$ python -q
>>> import numpy as np
>>> np.set_printoptions(precision=2, suppress=True, linewidth=160, legacy="1.25")
>>> K = 0.2 ** np.abs(np.subtract.outer(np.arange(4), np.arange(4)))
>>> K
array([[1.  , 0.2 , 0.04, 0.01],
       [0.2 , 1.  , 0.2 , 0.04],
       [0.04, 0.2 , 1.  , 0.2 ],
       [0.01, 0.04, 0.2 , 1.  ]])
>>> # equal to its transpose
>>> P = np.triu(np.array([[3, 3, 8, 9], [9, 5, 0, 4], [8, 9, 9, 9], [2, 5, 4, 6]]), 1) + np.eye(4)
>>> other = P @ K @ np.linalg.inv(P)
>>> round(np.linalg.det(other), 2)
0.88
>>> np.poly(other)
array([ 1.  , -4.  ,  5.88, -3.76,  0.88])
>>> np.trace(other), np.trace(K)
(4.0, 4.0)
>>> rng = np.random.default_rng(760038)
>>> z = rng.permutation(4)
>>> other = K[:, z] * rng.choice([-1, 1], 4)
>>> other
array([[-0.04, -0.2 , -1.  , -0.01],
       [-0.2 , -1.  , -0.2 , -0.04],
       [-1.  , -0.2 , -0.04, -0.2 ],
       [-0.2 , -0.04, -0.01, -1.  ]])
>>> U, _, vt = np.linalg.svd(K.T @ other)
>>> np.round(U @ vt, 2) + 0
array([[ 0.,  0., -1.,  0.],
       [ 0., -1.,  0.,  0.],
       [-1.,  0.,  0.,  0.],
       [ 0.,  0.,  0., -1.]])
>>> np.round(np.linalg.lstsq(K, other)[0], 2) + 0
array([[ 0.,  0., -1.,  0.],
       [ 0., -1.,  0.,  0.],
       [-1.,  0.,  0.,  0.],
       [ 0.,  0.,  0., -1.]])
>>> w, evecs = np.linalg.eigh(K)
>>> vec = np.array([3, -4, -4, 4])
>>> evecs * np.maximum(w, 0) @ evecs.T
array([[1.  , 0.2 , 0.04, 0.01],
       [0.2 , 1.  , 0.2 , 0.04],
       [0.04, 0.2 , 1.  , 0.2 ],
       [0.01, 0.04, 0.2 , 1.  ]])
>>> np.round(vec @ K @ vec / (vec @ vec), 2), np.round(w[0], 2), np.round(w[-1], 2)
(0.88, 0.71, 1.36)
>>> (np.sign(evecs[:, -1].round(6)) == np.sign(evecs[0, -1].round(6))).astype(int)
array([1, 1, 1, 1])
>>> np.abs(K).sum(axis=1).max(), round(np.abs(w).max(), 2)
(1.44, 1.36)
>>> W0 = np.loadtxt("dump.csv", delimiter=",")
>>> W0
array([[-0.72,  0.9 ,  0.4 ],
       [-1.1 ,  1.  ,  0.5 ],
       [ 0.61, -0.1 , -0.3 ],
       [-1.22,  0.7 ,  0.6 ],
       [-2.56, -0.5 ,  1.3 ],
       [ 1.64,  1.2 , -0.8 ],
       [-3.6 ,  0.7 ,  1.8 ],
       [-0.02, -1.2 ,  0.  ],
       [ 0.93, -0.4 , -0.5 ],
       [ 1.41,  2.5 , -0.7 ],
       [-2.36, -0.8 ,  1.2 ],
       [ 4.17, -2.3 , -2.1 ],
       [-4.6 , -1.1 ,  2.3 ],
       [ 0.56,  1.9 , -0.3 ],
       [-1.41,  0.2 ,  0.8 ],
       [-1.89, -0.3 ,  0.9 ],
       [-1.02,  0.7 ,  0.5 ],
       [ 0.56,  0.8 , -0.2 ],
       [ 0.82, -0.1 , -0.4 ],
       [-1.6 , -0.6 ,  0.8 ],
       [ 3.07,  0.7 , -1.5 ],
       [ 0.07, -0.1 , -0.1 ],
       [ 1.9 , -1.6 , -0.9 ],
       [ 0.71, -1.5 , -0.4 ],
       [-1.34, -0.8 ,  0.7 ],
       [-1.47,  0.1 ,  0.7 ]])
>>> vec = np.array([1, 2, 0])
>>> np.linalg.norm(W0 @ vec) <= np.linalg.norm(W0, 2) * np.linalg.norm(vec) + 1e-9
True
>>> np.sign((W0 @ vec).round(6))
array([ 1.,  1.,  1.,  1., -1.,  1., -1., -1.,  1.,  1., -1., -1., -1.,  1., -1., -1.,  1.,  1.,  1., -1.,  1., -1., -1., -1., -1., -1.])
>>> vec @ W0
Traceback (most recent call last):
  File "<python-input-28>", line 1, in <module>
    vec @ W0
    ~~~~^~~~
ValueError: matmul: Input operand 1 has a mismatch in its core dimension 0, with gufunc signature (n?,k),(k,m?)->(n?,m?) (size 26 is different from 3)
>>> U, sigma = np.linalg.svd(W0)
Traceback (most recent call last):
  File "<python-input-29>", line 1, in <module>
    U, sigma = np.linalg.svd(W0)
    ^^^^^^^^
ValueError: too many values to unpack (expected 2)
>>> U, sigma, vt = np.linalg.svd(W0, full_matrices=False)
>>> np.round(U.T @ U, 2) + 0
array([[1., 0., 0.],
       [0., 1., 0.],
       [0., 0., 1.]])
>>> (sigma > 1e-8).sum()
3
>>> U.shape, sigma.shape, vt.shape
((26, 3), (3,), (3, 3))
>>> gram = W0.T @ W0
>>> np.linalg.eigvalsh(gram)[::-1]
array([125.85,  30.68,   0.03])
>>> np.linalg.matrix_rank(gram)
3
>>> np.diag(gram)
array([100.72,  30.68,  25.15])
>>> gram
array([[100.72,  -0.48, -50.29],
       [ -0.48,  30.68,   0.33],
       [-50.29,   0.33,  25.15]])
>>> round(float(np.trace(gram)), 2), np.round((W0 ** 2).sum(), 2)
(156.55, 156.55)
>>> (W0 @ W0.T).shape
(26, 26)
>>> np.allclose(gram, gram.T)
True
>>> other = W0 / np.sqrt((W0 ** 2).mean(axis=1, keepdims=True))
>>> other[3]
array([-1.38,  0.79,  0.68])
>>> np.linalg.matrix_rank(other) == np.linalg.matrix_rank(W0)
True
>>> gram = np.cov(W0, rowvar=False)
>>> W0.std(axis=0)
array([1.94, 1.09, 0.97])
>>> np.argwhere(np.triu(np.abs(np.corrcoef(W0.T)) > 0.8, 1))
array([[0, 2]])
>>> np.round(np.corrcoef(W0[:, 0], W0[:, 2])[0, 1], 2)
-1.0
>>> np.corrcoef(W0.T)
array([[ 1.  , -0.01, -1.  ],
       [-0.01,  1.  ,  0.01],
       [-1.  ,  0.01,  1.  ]])
>>> E = np.load("x.npy")
>>> E
array([[  0.67,   3.32,  -6.47],
       [ -0.18, -12.81,   3.87],
       [  1.02,  -3.44, -10.11],
       [ -0.07, -13.84,   2.06],
       [ -1.53,  -7.24,  14.89],
       [  0.2 ,   6.56,  -0.41],
       [  1.81,   5.48, -19.  ],
       [ -0.55,  -7.01,   5.6 ],
       [ -0.7 ,  -2.97,   7.3 ],
       [  0.31,  11.5 ,  -3.8 ],
       [  1.37,   4.4 , -14.69],
       [  0.16, -10.99,  -2.4 ],
       [  0.12,   9.74,  -0.44],
       [  0.91,  -1.24,  -9.17],
       [  0.71,  -0.42,  -7.26],
       [  1.12,   2.45, -11.44]])
>>> z = E[:, 0] > np.median(E[:, 0])
>>> u = E[z].mean(axis=0) - E[~z].mean(axis=0)
>>> round(float((((E - E.mean(axis=0)) @ u > 0) == z).mean()), 2)
0.88
>>> u
array([  1.31,   7.58, -14.05])
>>> z.astype(int)
array([1, 0, 1, 0, 0, 0, 1, 0, 0, 1, 1, 0, 0, 1, 1, 1])
>>> Xs = (E - E.mean(axis=0)) / E.std(axis=0)
>>> np.argwhere(np.abs(Xs) > 2)
array([[4, 0],
       [4, 2]])
>>> c = np.linalg.lstsq(np.delete(Xs, 2, axis=1), Xs[:, 2])[0]
>>> np.round(1 - np.var(Xs[:, 2] - np.delete(Xs, 2, axis=1) @ c), 2)
0.99
>>> W2 = E[[0, 14]].astype(float)
>>> for _ in range(4):
...     z = np.linalg.norm(E[:, None] - W2, axis=-1).argmin(axis=1)
...     W2 = np.array([E[z == j].mean(axis=0) for j in range(2)])
... 
>>> z
array([0, 1, 0, 1, 1, 0, 0, 1, 1, 0, 0, 1, 0, 0, 0, 0])
>>> W2
array([[ 0.82,  3.83, -8.28],
       [-0.48, -9.14,  5.22]])
>>> W2[1] - W2[0]
array([ -1.3 , -12.98,  13.5 ])
>>> np.abs(W2[1] - W2[0]).argmax()
2
>>> data = np.load("data.npy")
>>> data
array([[-3.92,  2.73, -2.5 ],
       [ 0.05, -3.06,  6.67],
       [ 0.84,  2.62, -2.89],
       [ 2.27, -0.4 ,  0.57],
       [-1.1 ,  0.54, -2.67],
       [ 2.17,  1.01, -5.36],
       [ 0.46, -2.25,  1.33],
       [ 7.38, -2.62,  3.03],
       [-2.17, -5.13,  8.56],
       [-3.01,  3.09, -7.42],
       [-0.06,  3.94, -5.19],
       [-0.97, -1.31, -0.73],
       [ 0.04, -4.64,  9.74],
       [-1.08, -0.77,  5.06]])
>>> P = data @ np.linalg.solve(data.T @ data, data.T)
>>> np.round(np.linalg.eigvalsh(P), 2) + 0
array([0., 0., 0., 0., 0., 0., 0., 0., 0., 0., 0., 1., 1., 1.])
>>> np.linalg.matrix_rank(np.eye(14) - P)
11
>>> round(np.trace(P), 2)
3.0
>>> np.allclose(P @ P, P)
True
>>> P @ data[:, 0]
array([-3.92,  0.05,  0.84,  2.27, -1.1 ,  2.17,  0.46,  7.38, -2.17, -3.01, -0.06, -0.97,  0.04, -1.08])
>>> Xs = (data - data.mean(axis=0)) / data.std(axis=0)
>>> np.argwhere(np.abs(Xs) > 2)
array([[7, 0]])
>>> Xs.std(axis=0)
array([1., 1., 1.])
>>> c = np.linalg.lstsq(np.delete(Xs, 1, axis=1), Xs[:, 1])[0]
>>> round(1 - np.var(Xs[:, 1] - np.delete(Xs, 1, axis=1) @ c), 2)
0.84
>>> Xs = data - data.mean(axis=1)
Traceback (most recent call last):
  File "<python-input-80>", line 1, in <module>
    Xs = data - data.mean(axis=1)
         ~~~~~^~~~~~~~~~~~~~~~~~~
ValueError: operands could not be broadcast together with shapes (14,3) (14,) 
>>> Xs = data - data.mean(axis=0)
>>> U, sigma, vt = np.linalg.svd(Xs, full_matrices=False)
>>> np.round(Xs.mean(axis=0), 2) + 0
array([0., 0., 0.])
>>> np.searchsorted(np.cumsum(sigma ** 2) / (sigma ** 2).sum(), 0.9) + 1
2
>>> sigma
array([21.78,  9.83,  3.72])
>>> np.abs(U[:, 0]).argmax()
12
>>> np.round((sigma ** 2).sum() ** 2 / (sigma ** 4).sum(), 2)
1.46
>>> (np.sign(U[:, 0]) == np.sign(U[0, 0])).astype(int)
array([1, 0, 1, 0, 1, 1, 0, 0, 0, 1, 1, 1, 0, 0])
>>> vt[0] * np.sign(vt[0, np.abs(vt[0]).argmax()])
array([ 0.08, -0.45,  0.89])
>>> W1 = np.array([[-1, -5, -5], [-4, 4, 0], [4, -2, -3]])
>>> c = np.array([-3, 0, 3])
>>> H = np.maximum(data @ W1 + c, 0)
>>> (H > 0).mean(axis=0)
array([0.5, 0.5, 0.5])
>>> (H > 0).astype(int)
array([[0, 1, 1],
       [1, 0, 0],
       [0, 1, 1],
       [0, 0, 0],
       [0, 1, 1],
       [0, 1, 1],
       [1, 0, 0],
       [1, 0, 0],
       [1, 0, 0],
       [0, 1, 1],
       [0, 1, 1],
       [1, 1, 1],
       [1, 0, 0],
       [1, 0, 0]])
>>> W2 = np.array([[2, 5], [4, 0], [8, 6]])
>>> W1 @ W2
array([[-62, -35],
       [  8, -20],
       [-24,   2]])
>>> z = data[:, 2] > np.median(data[:, 2])
>>> u = data[z].mean(axis=0) - data[~z].mean(axis=0)
>>> (((data - data.mean(axis=0)) @ u > 0) == z).mean()
1.0
>>> z.astype(int)
array([0, 1, 0, 1, 0, 0, 1, 1, 1, 0, 0, 0, 1, 1])
>>> np.argsort(-np.abs(u).round(6), kind="stable")
array([2, 1, 0])
>>> ((data - data.mean(axis=0)) @ u > 0).astype(int)
array([0, 1, 0, 1, 0, 0, 1, 1, 1, 0, 0, 0, 1, 1])
>>> arr = np.load("w.npy")
>>> arr
array([[-2., -3., -3.],
       [-3., -2., -3.],
       [-3., -3., -2.]])
>>> w, evecs = np.linalg.eigvalsh(arr)
Traceback (most recent call last):
  File "<python-input-105>", line 1, in <module>
    w, evecs = np.linalg.eigvalsh(arr)
    ^^^^^^^^
ValueError: too many values to unpack (expected 2)
>>> w, evecs = np.linalg.eigh(arr)
>>> evecs @ np.diag(w) @ evecs.T
array([[-2., -3., -3.],
       [-3., -2., -3.],
       [-3., -3., -2.]])
>>> np.linalg.svd(arr, compute_uv=False)
array([8., 1., 1.])
>>> np.linalg.eigvalsh(arr @ arr)
array([ 1.,  1., 64.])
>>> w
array([-8.,  1.,  1.])
>>> vec = np.array([2, 2, 2])
>>> target = data @ vec
>>> target
array([ -7.38,   7.32,   1.14,   4.88,  -6.46,  -4.36,  -0.92,  15.58,   2.52, -14.68,  -2.62,  -6.02,  10.28,   6.42])
>>> np.linalg.solve(data.T @ data, data.T @ target)
array([2., 2., 2.])
>>> np.round(np.linalg.pinv(data) @ data, 2) + 0
array([[1., 0., 0.],
       [0., 1., 0.],
       [0., 0., 1.]])
>>> np.linalg.lstsq(data, target)[0]
array([2., 2., 2.])
>>> target = target + 0.1 * rng.normal(size=14)
>>> target
array([ -7.27,   7.49,   1.03,   4.86,  -6.57,  -4.29,  -0.88,  15.58,   2.63, -14.53,  -2.59,  -6.04,  10.28,   6.3 ])
>>> c, *_ = np.linalg.lstsq(data, target)
>>> c
array([1.99, 1.97, 1.99])
>>> np.round(np.linalg.norm(target - data @ c), 2)
0.33
>>> [round(float(np.linalg.norm(np.linalg.solve(data.T @ data + lam * np.eye(3), data.T @ target))), 2) for lam in (0, 1, 10, 100)]
[3.44, 3.27, 2.4, 1.18]
>>> round(float(np.linalg.eigvalsh(arr).min()), 2)
-8.0
>>> [round(float(np.linalg.det(arr[:i, :i])), 2) + 0 for i in range(1, 4)]
[-2.0, -5.0, -8.0]
>>> np.all(np.linalg.eigvalsh(arr) > 0)
False
>>> A = np.loadtxt("run13.csv", delimiter=",")
>>> A
array([[ 1., -1.,  1., -1.],
       [ 1.,  0.,  0.,  0.]])
>>> # columns 1 and 3 are equal
>>> other = A / np.linalg.norm(A, axis=1, keepdims=True)
>>> gram = other @ other.T
>>> np.round(np.degrees(np.arccos(np.clip(gram[1, 0], -1, 1))), 2)
60.0
>>> np.argwhere(np.triu(np.abs(gram) > 0.95, 1))
array([], shape=(0, 2), dtype=int64)
>>> np.linalg.norm(other, axis=1)
array([1., 1.])
>>> other = A + rng.integers(-2, 3, (2, 1)) @ rng.integers(-2, 3, (1, 4))
>>> other
array([[-1., -5.,  1., -1.],
       [-1., -4.,  0.,  0.]])
>>> np.abs(other - A).sum(axis=1)
array([6., 6.])
>>> np.linalg.matrix_rank(other - A, tol=1e-8)
1
>>> gram = A.T @ A
>>> (A @ A.T).shape
(2, 2)
>>> np.trace(gram), (A ** 2).sum()
(5.0, 5.0)
>>> np.allclose(gram, gram.T)
True
>>> np.linalg.svd(A, compute_uv=False) ** 2
array([4.3, 0.7])
>>> np.diag(gram)
array([2., 1., 1., 1.])
>>> def softmax(z):
...     e = np.exp(z - z.max(axis=-1, keepdims=True))
...     return e / e.sum(axis=-1, keepdims=True)
... 
>>> np.round(softmax(10 * A[0]), 2) + 0
array([0.5, 0. , 0.5, 0. ])
>>> softmax(A).sum(axis=1)
array([1., 1.])
>>> S = A @ A.T / np.sqrt(4)
>>> softmax(S)
array([[0.82, 0.18],
       [0.5 , 0.5 ]])
>>> softmax(S + np.triu(np.full(S.shape, -np.inf), 1))
array([[1. , 0. ],
       [0.5, 0.5]])
